In [1]: import numpy as np

In [2]: import numpy.linalg as la

In [3]: np.set_printoptions(precision=3, suppress=True, linewidth=200)

In [4]: rd = lambda a: np.round(a, 3) + 0

In [5]: data, _ = la.qr(np.array([[-2.0, -0.3, 0.6, 1.3, 0.2],
   ...:     [-0.1, -1.9, 1.0, 0.6, 1.3],
   ...:     [-0.6, -0.8, -0.4, 1.6, -1.0],
   ...:     [1.3, -1.2, 0.8, 0.0, 1.2],
   ...:     [0.0, -0.1, 0.2, 0.0, -1.9]]))

In [6]: rd(data)
Out[6]: 
array([[-0.812, -0.165,  0.428, -0.342, -0.114],
       [-0.041, -0.793,  0.101,  0.6  ,  0.014],
       [-0.244, -0.345, -0.839, -0.333,  0.087],
       [ 0.528, -0.473,  0.279, -0.634, -0.134],
       [ 0.   , -0.042,  0.161, -0.105,  0.98 ]])

In [7]: # keeps lengths

In [8]: rd(np.poly(data))
Out[8]: array([ 1.   ,  2.097,  1.183, -1.183, -2.097, -1.   ])

In [9]: rd(la.eigvals(data))
Out[9]: array([ 1.   +0.j   , -0.603+0.798j, -0.603-0.798j, -0.946+0.325j, -0.946-0.325j])

In [10]: rd(np.einsum("ij,ji->", data, data))
Out[10]: np.float64(2.03)

In [11]: rd(np.kron(np.eye(2, dtype=int), data))
Out[11]: 
array([[-0.812, -0.165,  0.428, -0.342, -0.114,  0.   ,  0.   ,  0.   ,  0.   ,  0.   ],
       [-0.041, -0.793,  0.101,  0.6  ,  0.014,  0.   ,  0.   ,  0.   ,  0.   ,  0.   ],
       [-0.244, -0.345, -0.839, -0.333,  0.087,  0.   ,  0.   ,  0.   ,  0.   ,  0.   ],
       [ 0.528, -0.473,  0.279, -0.634, -0.134,  0.   ,  0.   ,  0.   ,  0.   ,  0.   ],
       [ 0.   , -0.042,  0.161, -0.105,  0.98 ,  0.   ,  0.   ,  0.   ,  0.   ,  0.   ],
       [ 0.   ,  0.   ,  0.   ,  0.   ,  0.   , -0.812, -0.165,  0.428, -0.342, -0.114],
       [ 0.   ,  0.   ,  0.   ,  0.   ,  0.   , -0.041, -0.793,  0.101,  0.6  ,  0.014],
       [ 0.   ,  0.   ,  0.   ,  0.   ,  0.   , -0.244, -0.345, -0.839, -0.333,  0.087],
       [ 0.   ,  0.   ,  0.   ,  0.   ,  0.   ,  0.528, -0.473,  0.279, -0.634, -0.134],
       [ 0.   ,  0.   ,  0.   ,  0.   ,  0.   ,  0.   , -0.042,  0.161, -0.105,  0.98 ]])

In [12]: rd(la.det(data.T))
Out[12]: np.float64(1.0)

In [13]: G = data.T @ data

In [14]: rd(la.svd(data, compute_uv=False) ** 2)
Out[14]: array([1., 1., 1., 1., 1.])

In [15]: rd(np.trace(G)), rd((data ** 2).sum())
Out[15]: (np.float64(5.0), np.float64(5.0))

In [16]: rd(G)
Out[16]: 
array([[1., 0., 0., 0., 0.],
       [0., 1., 0., 0., 0.],
       [0., 0., 1., 0., 0.],
       [0., 0., 0., 1., 0.],
       [0., 0., 0., 0., 1.]])

In [17]: rd(np.diag(G))
Out[17]: array([1., 1., 1., 1., 1.])

In [18]: (data @ data.T).shape
Out[18]: (5, 5)

In [19]: Y = np.array([[7, -4], [5, 7], [-2, 2], [-3, -2], [-1, -1]])

In [20]: rd(data @ Y)
Out[20]: 
array([[-6.226,  3.75 ],
       [-6.263, -6.397],
       [-0.841, -2.537],
       [ 2.806, -3.468],
       [-1.194, -0.739]])

In [21]: np.vstack([data, Y.T]).shape
Out[21]: (7, 5)

In [22]: rd(np.einsum("ij->j", data))
Out[22]: array([-0.569, -1.817,  0.13 , -0.814,  0.834])

In [23]: la.matrix_rank(data @ Y)
Out[23]: np.int64(2)

In [24]: K = np.load("m.npy")

In [25]: K
Out[25]: 
array([[3, 0, 0, 0, 2],
       [0, 1, 0, 5, 0],
       [3, 0, 0, 0, 1],
       [0, 0, 0, 1, 0],
       [0, 0, 0, 0, 3]])

In [26]: # rank 4

In [27]: rng = np.random.default_rng(59822)

In [28]: lab = rng.permutation(5)

In [29]: lab
Out[29]: array([1, 4, 2, 3, 0])

In [30]: Y = K[lab][:, lab]

In [31]: np.trace(Y)
Out[31]: np.int64(8)

In [32]: Y
Out[32]: 
array([[1, 0, 0, 5, 0],
       [0, 3, 0, 0, 0],
       [0, 1, 0, 0, 3],
       [0, 0, 0, 1, 0],
       [0, 2, 0, 0, 3]])

In [33]: np.diag(Y)
Out[33]: array([1, 3, 0, 1, 3])
